$ ipython --no-banner

In [1]: import numpy as np

In [2]: import numpy.linalg as la

In [3]: np.set_printoptions(suppress=True, linewidth=120)

In [4]: X = np.array([[1, 2, 4, 3],
   ...:     [3, 6, 3, 4],
   ...:     [-5, -10, 1, 5],
   ...:     [3, 6, 4, -3],
   ...:     [-1, -2, 1, -5],
   ...:     [5, 10, 0, 5],
   ...:     [0, 0, -4, -4],
   ...:     [-5, -10, -1, -1],
   ...:     [-5, -10, 5, -1],
   ...:     [-1, -2, 3, 4],
   ...:     [3, 6, -4, -2],
   ...:     [-4, -8, 3, 5]])

In [5]: X
Out[5]: 
array([[  1,   2,   4,   3],
       [  3,   6,   3,   4],
       [ -5, -10,   1,   5],
       [  3,   6,   4,  -3],
       [ -1,  -2,   1,  -5],
       [  5,  10,   0,   5],
       [  0,   0,  -4,  -4],
       [ -5, -10,  -1,  -1],
       [ -5, -10,   5,  -1],
       [ -1,  -2,   3,   4],
       [  3,   6,  -4,  -2],
       [ -4,  -8,   3,   5]])

In [6]: d = la.norm(X[:, None] - X[None], axis=-1)

In [7]: np.flatnonzero(d[2] < d.mean() / 2)
Out[7]: array([ 2, 11])

In [8]: np.round(la.norm(X - X.mean(axis=0), axis=1), 1)
Out[8]: array([ 4.8,  8.6, 10.9,  9.1,  5.9, 13. ,  7.2, 10.5, 10.9,  3.8,  9.8,  9. ])

In [9]: la.matrix_rank(d ** 2)
Out[9]: np.int64(5)

In [10]: np.round(la.norm(X, axis=1), 1)
Out[10]: array([ 5.5,  8.4, 12.3,  8.4,  5.6, 12.2,  5.7, 11.3, 12.3,  5.5,  8.1, 10.7])

In [11]: (d + 1e9 * np.eye(12)).round(6).argmin(axis=1)
Out[11]: array([ 1,  0, 11,  1,  6,  1,  4,  8,  7,  0,  6,  2])

In [12]: np.unravel_index(d.round(6).argmax(), d.shape)
Out[12]: (np.int64(5), np.int64(8))

In [13]: idx = X[:, 1] > np.median(X[:, 1])

In [14]: f = X[idx].mean(axis=0) - X[~idx].mean(axis=0)

In [15]: ((X - X.mean(axis=0)) @ f > 0).astype(int)
Out[15]: array([1, 1, 0, 1, 0, 1, 1, 0, 0, 0, 1, 0])

In [16]: A = np.load("out5.npy")

In [17]: A.round(1) + 0
Out[17]: 
array([[ 1. ,  0. , -0.1, -0.1,  0.2,  0. ],
       [ 0. ,  1. ,  0.1,  0.1, -0.2,  0. ],
       [-0.1,  0.1,  0.6, -0.4,  0.7,  0.1],
       [-0.1,  0.1, -0.4,  0.6,  0.7,  0.1],
       [ 0.2, -0.2,  0.7,  0.7, -0.1, -0.2],
       [ 0. ,  0. ,  0.1,  0.1, -0.2,  1. ]])

In [18]: # keeps lengths

In [19]: x = np.array([0, -2, 2, -2, 1, 1])

In [20]: 6 - la.matrix_rank(A - np.eye(6), tol=1e-8)
Out[20]: np.int64(5)

In [21]: [p for p in range(1, 25) if np.allclose(la.matrix_power(A, p), np.eye(6))]
Out[21]: [2, 4, 6, 8, 10, 12, 14, 16, 18, 20, 22, 24]

In [22]: np.round(np.abs(la.eigvals(A)), 1)
Out[22]: array([1., 1., 1., 1., 1., 1.])

In [23]: t3 = np.stack([A, 4 * A, A[::-1]])

In [24]: np.round(t3.sum(axis=0), 1)
Out[24]: 
array([[ 4.8,  0.2, -0.5, -0.5,  0.9,  1.2],
       [ 0.4,  4.6,  1.3,  1.3, -1.2, -0.4],
       [-0.8,  0.8,  2.7, -1.3,  3.9,  0.8],
       [-0.8,  0.8, -1.3,  2.7,  3.9,  0.8],
       [ 1.1, -0.1,  3.4,  3.4, -0.7, -1.1],
       [ 1.2, -0.2,  0.5,  0.5, -0.9,  4.8]])

In [25]: np.round(A @ A, 1) + 0
Out[25]: 
array([[1., 0., 0., 0., 0., 0.],
       [0., 1., 0., 0., 0., 0.],
       [0., 0., 1., 0., 0., 0.],
       [0., 0., 0., 1., 0., 0.],
       [0., 0., 0., 0., 1., 0.],
       [0., 0., 0., 0., 0., 1.]])

In [26]: np.round(la.matrix_power(A, 4), 1) + 0
Out[26]: 
array([[1., 0., 0., 0., 0., 0.],
       [0., 1., 0., 0., 0., 0.],
       [0., 0., 1., 0., 0., 0.],
       [0., 0., 0., 1., 0., 0.],
       [0., 0., 0., 0., 1., 0.],
       [0., 0., 0., 0., 0., 1.]])

In [27]: np.round((A + A.T) / 2, 1) + 0
Out[27]: 
array([[ 1. ,  0. , -0.1, -0.1,  0.2,  0. ],
       [ 0. ,  1. ,  0.1,  0.1, -0.2,  0. ],
       [-0.1,  0.1,  0.6, -0.4,  0.7,  0.1],
       [-0.1,  0.1, -0.4,  0.6,  0.7,  0.1],
       [ 0.2, -0.2,  0.7,  0.7, -0.1, -0.2],
       [ 0. ,  0. ,  0.1,  0.1, -0.2,  1. ]])

In [28]: round(float(la.det(A)), 1)
Out[28]: -1.0

In [29]: np.allclose(A @ A.T, A.T @ A)
Out[29]: True

In [30]: W0 = np.loadtxt("mat.csv", delimiter=",")

In [31]: W0.round(1) + 0
Out[31]: 
array([[-17.5,  50.4, -38.5,  26.7, -18.1,  28.3,  51.9,  20.6, -41.6],
       [-16.6,  49.1, -37.2,  25.5, -16.7,  26.2,  49.6,  19.4, -40. ],
       [-14. ,  45.1, -33.5,  22.1, -12.9,  20.5,  43.2,  16. , -35.4],
       [-11. ,  40.3, -29.2,  18.4,  -8.8,  14.3,  36.1,  12.3, -30.2],
       [ -1.9,  22.9, -15.4,   8. ,   0.9,  -1. ,  14.6,   2.6, -14.5],
       [  0.4,  16.6, -11.1,   5.5,   2.2,  -3.4,   8.8,   0.7, -10.1],
       [  2.1,   6.1,  -4.5,   2.5,   1.5,  -2.9,   2.2,  -0.4,  -4. ],
       [  2.1,   6.1,  -4.4,   2.4,   1.5,  -2.9,   2.2,  -0.4,  -4. ],
       [  1.9,   4.5,  -3.5,   2. ,   1.1,  -2.3,   1.5,  -0.3,  -3.2],
       [  1.9,   4.1,  -3.2,   1.9,   1. ,  -2.2,   1.4,  -0.3,  -2.9],
       [  1.6,   3.1,  -2.5,   1.6,   0.7,  -1.7,   1. ,  -0.2,  -2.3],
       [  0.7,   1. ,  -0.9,   0.6,   0.2,  -0.5,   0.3,   0. ,  -0.9],
       [ -1.4,  -1.1,   1.4,  -1.2,   0.1,   0.6,  -0.4,  -0.1,   1.4],
       [ -1.6,  -1.3,   1.6,  -1.4,   0.1,   0.6,  -0.5,  -0.1,   1.7],
       [ -1.8,  -1.4,   1.7,  -1.6,   0.2,   0.6,  -0.6,  -0.2,   1.9],
       [ -1.8,  -1.4,   1.7,  -1.6,   0.2,   0.6,  -0.6,  -0.2,   1.9],
       [ -2. ,  -1.5,   2. ,  -1.8,   0.2,   0.7,  -0.7,  -0.2,   2.1],
       [ -2.6,  -1.8,   2.5,  -2.4,   0.4,   0.7,  -0.9,  -0.4,   2.7],
       [ -4.3,  -2.2,   3.8,  -4.1,   1.4,   0.3,  -1.4,  -1. ,   4.5],
       [ -6. ,  -2.2,   5.2,  -6.1,   2.7,  -0.6,  -2.2,  -1.9,   6.3],
       [ -7.7,  -2.1,   6.5,  -8.2,   4.5,  -2. ,  -3.1,  -2.9,   8.3],
       [ -8. ,  -2. ,   6.7,  -8.6,   4.8,  -2.3,  -3.2,  -3.1,   8.6],
       [-10.2,  -1.5,   8.6, -11.7,   7.6,  -4.8,  -4.7,  -4.9,  11.4],
       [-13. ,  -0.4,  11.1, -16.3,  12.2,  -9.2,  -7.1,  -7.9,  15.5],
       [-13.8,  -0.1,  11.8, -17.6,  13.6, -10.6,  -7.8,  -8.7,  16.7],
       [-14.8,   0.4,  12.7, -19.4,  15.5, -12.5,  -8.8,  -9.9,  18.2],
       [-15.2,   0.6,  13.1, -20.1,  16.3, -13.3,  -9.2, -10.5,  18.9],
       [-16. ,   1. ,  14. , -21.8,  18.1, -15.2, -10.2, -11.6,  20.3],
       [-25.3,   7.5,  24.8, -43.2,  42.9, -41.7, -24.1, -27.7,  39.2],
       [-33.5,  15.3,  37.5, -69. ,  74.6, -77.1, -43. , -48.5,  62. ]])

In [32]: d = la.norm(W0[:, None] - W0[None], axis=-1)

In [33]: d[3].round(6).argsort(kind="stable")[:4]
Out[33]: array([3, 2, 1, 0])

In [34]: d.shape
Out[34]: (30, 30)

In [35]: d[:5, :5].round(1)
Out[35]: 
array([[ 0. ,  4.6, 17.6, 32.1, 74.6],
       [ 4.6,  0. , 13. , 27.5, 70. ],
       [17.6, 13. ,  0. , 14.5, 57. ],
       [32.1, 27.5, 14.5,  0. , 42.6],
       [74.6, 70. , 57. , 42.6,  0. ]])

In [36]: rng = np.random.default_rng(75499)

In [37]: other = X + rng.integers(-2, 3, (12, 3)) @ rng.integers(-2, 3, (3, 4))

In [38]: other
Out[38]: 
array([[  2,   4,   5,   4],
       [ -2,   4,  10,  -1],
       [ -5,  -8,   1,   6],
       [  1,  14,   2,   1],
       [  3,  -6,  -1,  -5],
       [  4,  18,  -4,  10],
       [  3,   2,  -7,  -1],
       [ -4,  -4,  -9,   5],
       [ -1, -10,   0,   2],
       [ -3,  -6,   7,   0],
       [  5,   4,  -2,  -3],
       [ -3,  -8,   1,   6]])

In [39]: np.round(la.svd(other - X, compute_uv=False), 1) + 0
Out[39]: array([21.9, 11.9,  3.7,  0. ])

In [40]: other - X
Out[40]: 
array([[ 1,  2,  1,  1],
       [-5, -2,  7, -5],
       [ 0,  2,  0,  1],
       [-2,  8, -2,  4],
       [ 4, -4, -2,  0],
       [-1,  8, -4,  5],
       [ 3,  2, -3,  3],
       [ 1,  6, -8,  6],
       [ 4,  0, -5,  3],
       [-2, -4,  4, -4],
       [ 2, -2,  2, -1],
       [ 1,  0, -2,  1]])

In [41]: np.abs(other - X).sum(axis=1)
Out[41]: array([ 5, 19,  3, 16, 10, 18, 11, 21, 12, 14,  7,  4])

In [42]: C2 = np.cov(other, rowvar=False)

In [43]: round(np.corrcoef(other[:, 2], other[:, 0])[0, 1], 1)
Out[43]: np.float64(-0.2)

In [44]: np.argwhere(np.triu(np.abs(np.corrcoef(other.T)) > 0.8, 1))
Out[44]: array([], shape=(0, 2), dtype=int64)

In [45]: np.round(other.std(axis=0), 1)
Out[45]: array([3.3, 8.6, 5.2, 4.1])

In [46]: np.round(la.eigvalsh(C2)[::-1], 1)
Out[46]: array([85.9, 31.3, 20.6,  3.1])

In [47]: np.median(other, axis=0)
Out[47]: array([ 0. , -1. ,  0.5,  1.5])

In [48]: idx = W0[:, 1] > np.median(W0[:, 1])

In [49]: f = W0[idx].mean(axis=0) - W0[~idx].mean(axis=0)

In [50]: f.round(1)
Out[50]: array([ -1.4,  19.4, -13.2,   7. ,   0.6,  -0.7,  12.4,   2.3, -12.5])

In [51]: ((W0 - W0.mean(axis=0)) @ f > 0).astype(int)
Out[51]: array([1, 1, 1, 1, 1, 1, 1, 1, 1, 1, 0, 0, 0, 0, 0, 0, 0, 0, 0, 0, 0, 0, 0, 0, 0, 0, 0, 0, 0, 0])

In [52]: idx.astype(int)
Out[52]: array([1, 1, 1, 1, 1, 1, 1, 1, 1, 1, 1, 1, 0, 0, 0, 0, 0, 0, 0, 0, 0, 0, 0, 0, 0, 0, 0, 1, 1, 1])

In [53]: np.argsort(-np.abs(f).round(6), kind="stable")
Out[53]: array([1, 2, 8, 6, 3, 7, 0, 5, 4])

In [54]: m1 = np.load("test16.npy")

In [55]: m1
Out[55]: 
array([[ 1.3,  0.9,  1.6, -1.8,  2.6, -2.5,  0.9,  1.7],
       [-2.5,  3.7,  0.9,  0.2,  0.4, -0.6,  1.2,  1.3],
       [ 3.3,  0.5,  0.7,  0.5,  1.2,  2.6,  1.6, -1.4],
       [ 1.2,  1.3,  1.3,  3.3, -0.9, -0.6, -2.8, -0.1],
       [-2.5,  2.6, -0.6,  2.7, -1.6, -0.5,  1.2,  0.1],
       [ 0.4,  1.4, -0.8, -0.6,  0.7, -2.9,  1.8, -3.1],
       [-1.6,  0.6,  1.1, -0.5, -1.2, -1.2,  1.2, -4. ],
       [-0.5,  1.8,  0.8, -3.8, -0.8, -0.5, -2.1, -0.8],
       [ 2. ,  0.3,  1.7, -0.6,  3.1, -1.4,  2.5,  0.2],
       [-0.4, -1.6,  1.5,  4.1,  0.8,  1.4,  0.2, -0.8],
       [ 0.4, -1.4,  1.9, -2.9, -0.9,  2.1, -2. ,  1.3],
       [ 1.8, -2.8,  1.7,  0.1,  1.9,  0.5, -0.6,  2.6],
       [-0.7, -1.4, -0.9, -0.5, -2.5,  0.8,  3.7, -1. ],
       [-1.1,  0. , -3.6, -0.2,  1.9, -0.9, -1.5,  2. ],
       [ 0.1, -0.7, -0.4,  0.7, -0.8,  1.5,  2.4, -3.9],
       [-1.4,  2.4,  2.1, -1.8, -2.9, -0.6, -1.1, -0.2],
       [-0.6, -0.4,  0.6,  0.5,  0.4, -1.1,  2.5, -4.1],
       [-2.3, -0.4,  0.2,  1.9, -2.8, -2. ,  0.7, -1.9],
       [ 2. , -0.9,  2.6,  1.2,  1. ,  2.5,  0.8, -2. ],
       [ 0.2,  0.9, -0.4,  1.5,  4.4, -1.4,  0.6,  0.6],
       [ 2. , -3. ,  1.6,  0.8,  1.5, -0.6,  1.9, -1.6],
       [ 1.2,  0.9, -2.8,  3. , -0.8, -1.3, -1.8, -0.9],
       [-2.8,  0.9, -1.3,  2.5,  1.5,  2. , -1.1, -1.1],
       [-2.4, -1.4, -1.9, -2.7,  2.3,  0.3, -0.4, -0.8],
       [-1.2, -1.2, -1.7, -0.8,  1.4, -2.4,  0. , -3.3]])

In [56]: round(float(A[:, 3] @ A[:, 5]), 1)
Out[56]: 0.0

In [57]: feats = np.array([[3.0, -1.0, -2.0, 2.0],
    ...:     [2.0, 0.0, -4.0, 4.0],
    ...:     [2.0, -1.0, -3.0, 4.0],
    ...:     [2.0, -1.0, -6.0, 7.0]])

In [58]: np.round(la.matrix_power(feats, 2), 1)
Out[58]: 
array([[  7.,  -3.,  -8.,   8.],
       [  6.,  -2., -16.,  16.],
       [  6.,  -3., -15.,  16.],
       [  6.,  -3., -24.,  25.]])

In [59]: np.allclose(feats, feats.T)
Out[59]: False

In [60]: (feats - feats.T) / 2
Out[60]: 
array([[ 0. , -1.5, -2. ,  0. ],
       [ 1.5,  0. , -1.5,  2.5],
       [ 2. ,  1.5,  0. ,  5. ],
       [ 0. , -2.5, -5. ,  0. ]])
